>>> import numpy as np
>>> np.set_printoptions(precision=2, suppress=True, linewidth=160)
>>> arr = np.load("run18.npy")
>>> arr
array([[ 0.9 , -0.2 ,  0.9 , -0.1 ,  4.76],
       [ 0.1 , -0.2 ,  2.6 , -1.5 ,  0.71],
       [-0.6 ,  1.  , -2.4 ,  0.  , -3.11],
       [-0.7 , -0.2 ,  0.7 ,  0.4 , -4.02],
       [ 0.5 ,  1.  , -0.7 ,  0.4 ,  2.55],
       [-1.9 ,  0.7 , -0.3 ,  0.2 , -9.7 ],
       [ 0.3 ,  0.8 , -1.8 , -0.7 ,  1.66],
       [-1.4 ,  0.9 ,  0.7 ,  1.5 , -6.74],
       [-1.5 ,  0.3 ,  0.  ,  0.9 , -7.37],
       [-1.9 , -0.4 , -2.4 , -0.8 , -9.5 ],
       [ 0.9 ,  0.4 , -1.3 , -0.3 ,  4.38],
       [-1.1 , -0.1 , -0.2 ,  0.6 , -5.33],
       [-0.5 ,  2.1 ,  0.  ,  0.6 , -2.24],
       [ 1.5 , -0.5 , -0.7 , -1.2 ,  7.29],
       [-0.8 , -0.9 , -1.3 , -0.3 , -4.24],
       [ 1.  , -0.2 ,  0.1 ,  0.2 ,  4.78]])
>>> # column 4 dominates
>>> arr.mean(axis=0)
array([-0.32,  0.28, -0.38, -0.01, -1.63])
>>> np.linalg.svd(arr, compute_uv=False)
array([22.62,  5.23,  3.47,  2.14,  0.15])
>>> np.count_nonzero(arr)
np.int64(77)
>>> arr.shape
(16, 5)
>>> arr.sum(axis=0)
array([ -5.2 ,   4.5 ,  -6.1 ,  -0.1 , -26.12])
>>> arr[:, 5]
Traceback (most recent call last):
  File "<python-input-10>", line 1, in <module>
    arr[:, 5]
    ~~~^^^^^^
IndexError: index 5 is out of bounds for axis 1 with size 5
>>> np.unravel_index(np.abs(arr).argmax(), arr.shape)
(np.int64(5), np.int64(4))
>>> round(float(np.linalg.norm(arr)), 2)
23.57
>>> hat = arr @ np.linalg.solve(arr.T @ arr, arr.T)
>>> np.allclose(hat @ hat, hat)
True
>>> np.round(hat @ arr[:, 3], 2) + 0
array([-0.1, -1.5,  0. ,  0.4,  0.4,  0.2, -0.7,  1.5,  0.9, -0.8, -0.3,  0.6,  0.6, -1.2, -0.3,  0.2])
>>> C2 = np.cov(arr, rowvar=False)
>>> np.round(np.corrcoef(arr[:, 0], arr[:, 4])[0, 1], 2)
np.float64(1.0)
>>> np.polyfit(arr[:, 0], arr[:, 4], 1)
array([ 4.99, -0.01])
>>> np.argwhere(np.triu(np.abs(np.corrcoef(arr.T)) > 0.8, 1))
array([[0, 4]])
>>> J = np.load("x.npy")
>>> J
array([[-0.16,  0.06, -0.39,  0.38, -0.25, -0.74, -0.24],
       [ 0.04, -0.51,  0.06,  0.11,  0.31,  0.13, -0.78],
       [-0.81, -0.09, -0.3 , -0.43, -0.12,  0.18, -0.09],
       [ 0.08,  0.01,  0.58, -0.52, -0.44, -0.35, -0.26],
       [ 0.16,  0.45, -0.18,  0.17, -0.54,  0.5 , -0.41],
       [ 0.53, -0.27, -0.62, -0.51, -0.1 , -0.05,  0.03],
       [-0.04, -0.67,  0.09,  0.31, -0.57,  0.16,  0.29]])
>>> f = np.array([-1, -2, 2])
>>> np.cross(J[0, :3], J[2, :3])
array([-0.05,  0.26,  0.06])
>>> np.round(np.correlate(J[0], J[2], "full"), 2) + 0
array([ 0.02, -0.03,  0.07, -0.04,  0.16,  0.14,  0.  ,  0.03,  0.71,  0.04,  0.34,  0.63,  0.2 ])
>>> np.polyval(f, J[0])
array([2.3 , 1.87, 2.62, 1.09, 2.44, 2.93, 2.43])
>>> np.convolve(J[0], f)
array([ 0.16,  0.26, -0.06,  0.52, -1.29,  2.  ,  1.24, -1.  , -0.49])
>>> U, sigma, Vh = np.linalg.svd(J, full_matrices=False)
>>> np.round(U.T @ U, 2) + 0
array([[1., 0., 0., 0., 0., 0., 0.],
       [0., 1., 0., 0., 0., 0., 0.],
       [0., 0., 1., 0., 0., 0., 0.],
       [0., 0., 0., 1., 0., 0., 0.],
       [0., 0., 0., 0., 1., 0., 0.],
       [0., 0., 0., 0., 0., 1., 0.],
       [0., 0., 0., 0., 0., 0., 1.]])
>>> round(np.sqrt((sigma ** 2).sum()), 2), round(float(np.linalg.norm(J)), 2)
(np.float64(2.65), 2.65)
>>> np.round(Vh @ Vh.T, 2) + 0
array([[1., 0., 0., 0., 0., 0., 0.],
       [0., 1., 0., 0., 0., 0., 0.],
       [0., 0., 1., 0., 0., 0., 0.],
       [0., 0., 0., 1., 0., 0., 0.],
       [0., 0., 0., 0., 1., 0., 0.],
       [0., 0., 0., 0., 0., 1., 0.],
       [0., 0., 0., 0., 0., 0., 1.]])
>>> sigma
array([1., 1., 1., 1., 1., 1., 1.])
>>> A = np.array([[1, 1, -2, 0, -2, 0],
...     [-1, 0, 2, 0, 1, 0],
...     [1, -1, -2, 2, -2, 0],
...     [-2, -1, 0, 0, -1, -2],
...     [-2, -1, 1, 0, -2, 0],
...     [1, -2, -1, -2, 1, -2]])
>>> A
array([[ 1,  1, -2,  0, -2,  0],
       [-1,  0,  2,  0,  1,  0],
       [ 1, -1, -2,  2, -2,  0],
       [-2, -1,  0,  0, -1, -2],
       [-2, -1,  1,  0, -2,  0],
       [ 1, -2, -1, -2,  1, -2]])
>>> x = np.array([1, 5, 0, 5, 1, 3])
>>> np.einsum("ij,j->i", A, x)
array([  4,   0,   4, -14,  -9, -24])
>>> A @ np.ones(6)
array([-2.,  2., -2., -6., -4., -5.])
>>> A @ np.eye(6)[1]
array([ 1.,  0., -1., -1., -1., -2.])
>>> A @ (2 * x)
array([  8,   0,   8, -28, -18, -48])
>>> (A @ x).argmax()
np.int64(0)
>>> A * x
array([[  1,   5,   0,   0,  -2,   0],
       [ -1,   0,   0,   0,   1,   0],
       [  1,  -5,   0,  10,  -2,   0],
       [ -2,  -5,   0,   0,  -1,  -6],
       [ -2,  -5,   0,   0,  -2,   0],
       [  1, -10,   0, -10,   1,  -6]])
>>> np.linalg.norm(A @ x) <= np.linalg.norm(A, 2) * np.linalg.norm(x) + 1e-9
np.True_
>>> f = np.array([5, -4, -6, -9, 6, 3])
>>> out = A + np.outer(f, np.eye(6)[2])
>>> np.linalg.matrix_rank(np.linalg.inv(out) - np.linalg.inv(A), tol=1e-8)
np.int64(1)
>>> np.round(np.linalg.det(out) / np.linalg.det(A), 2), np.round(1 + np.linalg.solve(A, f)[2], 2)
(np.float64(0.47), np.float64(0.47))
>>> out
array([[ 1.,  1.,  3.,  0., -2.,  0.],
       [-1.,  0., -2.,  0.,  1.,  0.],
       [ 1., -1., -8.,  2., -2.,  0.],
       [-2., -1., -9.,  0., -1., -2.],
       [-2., -1.,  7.,  0., -2.,  0.],
       [ 1., -2.,  2., -2.,  1., -2.]])
>>> np.linalg.matrix_rank(out, rtol=0.1)
np.int64(5)
>>> np.argsort(-np.linalg.norm(out, axis=0).round(6), kind="stable")[:3]
array([2, 4, 0])
>>> np.sort(np.abs(np.linalg.eigvals(A)))
array([0.78, 1.79, 2.41, 2.41, 3.07, 3.07])
>>> np.trace(A)
np.int64(-5)
>>> np.linalg.matrix_power(A, 4)
array([[ 31, -23, -31,   2,  23, -24],
       [-18,  24,  24,   0,  -2,  20],
       [  5, -61, -13,   2,   1, -40],
       [ 11,  29,  -9,  34,   1,  36],
       [ 27,  19,   9,   6,  57,  16],
       [ -5,  45,   5,  40, -63,  76]])
>>> (A - A.T) / 2
array([[ 0. ,  1. , -1.5,  1. ,  0. , -0.5],
       [-1. ,  0. ,  1.5,  0.5,  1. ,  1. ],
       [ 1.5, -1.5,  0. ,  1. , -1.5,  0.5],
       [-1. , -0.5, -1. ,  0. , -0.5,  0. ],
       [ 0. , -1. ,  1.5,  0.5,  0. , -0.5],
       [ 0.5, -1. , -0.5,  0. ,  0.5,  0. ]])
>>> out = np.linalg.inv(A)
>>> np.round(np.linalg.inv(out), 2) + 0
array([[ 1.,  1., -2.,  0., -2.,  0.],
       [-1.,  0.,  2.,  0.,  1.,  0.],
       [ 1., -1., -2.,  2., -2.,  0.],
       [-2., -1.,  0.,  0., -1., -2.],
       [-2., -1.,  1.,  0., -2.,  0.],
       [ 1., -2., -1., -2.,  1., -2.]])
>>> np.allclose(out, A.T)
False
>>> (np.abs(out) > 1e-9).astype(int)
array([[1, 1, 1, 1, 1, 1],
       [1, 1, 1, 1, 1, 1],
       [1, 1, 1, 1, 1, 1],
       [1, 1, 1, 1, 1, 1],
       [1, 1, 1, 1, 1, 1],
       [1, 1, 1, 1, 1, 1]])
>>> round(float(np.linalg.cond(A)), 2)
14.01
>>> round(float(np.linalg.slogdet(A)[0]), 2)
1.0
>>> feats = np.loadtxt("w.csv", delimiter=",")
>>> feats
array([[ 0., -3., -1.,  1.,  1., -2.],
       [ 0.,  0., -1.,  1., -3.,  2.],
       [ 0.,  0.,  0., -3.,  3., -2.],
       [ 0.,  0.,  0.,  0.,  0.,  1.],
       [ 0.,  0.,  0.,  0.,  0.,  2.],
       [ 0.,  0.,  0.,  0.,  0.,  0.]])
>>> np.linalg.matrix_rank(feats - feats[0, 0] * np.eye(6))
np.int64(4)
>>> np.sort(np.linalg.eigvals(feats))
array([0., 0., 0., 0., 0., 0.])
>>> feats @ feats
array([[ 0.,  0.,  3.,  0.,  6., -1.],
       [ 0.,  0.,  0.,  3., -3., -3.],
       [ 0.,  0.,  0.,  0.,  0.,  3.],
       [ 0.,  0.,  0.,  0.,  0.,  0.],
       [ 0.,  0.,  0.,  0.,  0.,  0.],
       [ 0.,  0.,  0.,  0.,  0.,  0.]])
>>> np.prod(np.diag(feats)), round(float(np.linalg.det(feats)), 2)
(np.float64(0.0), 0.0)
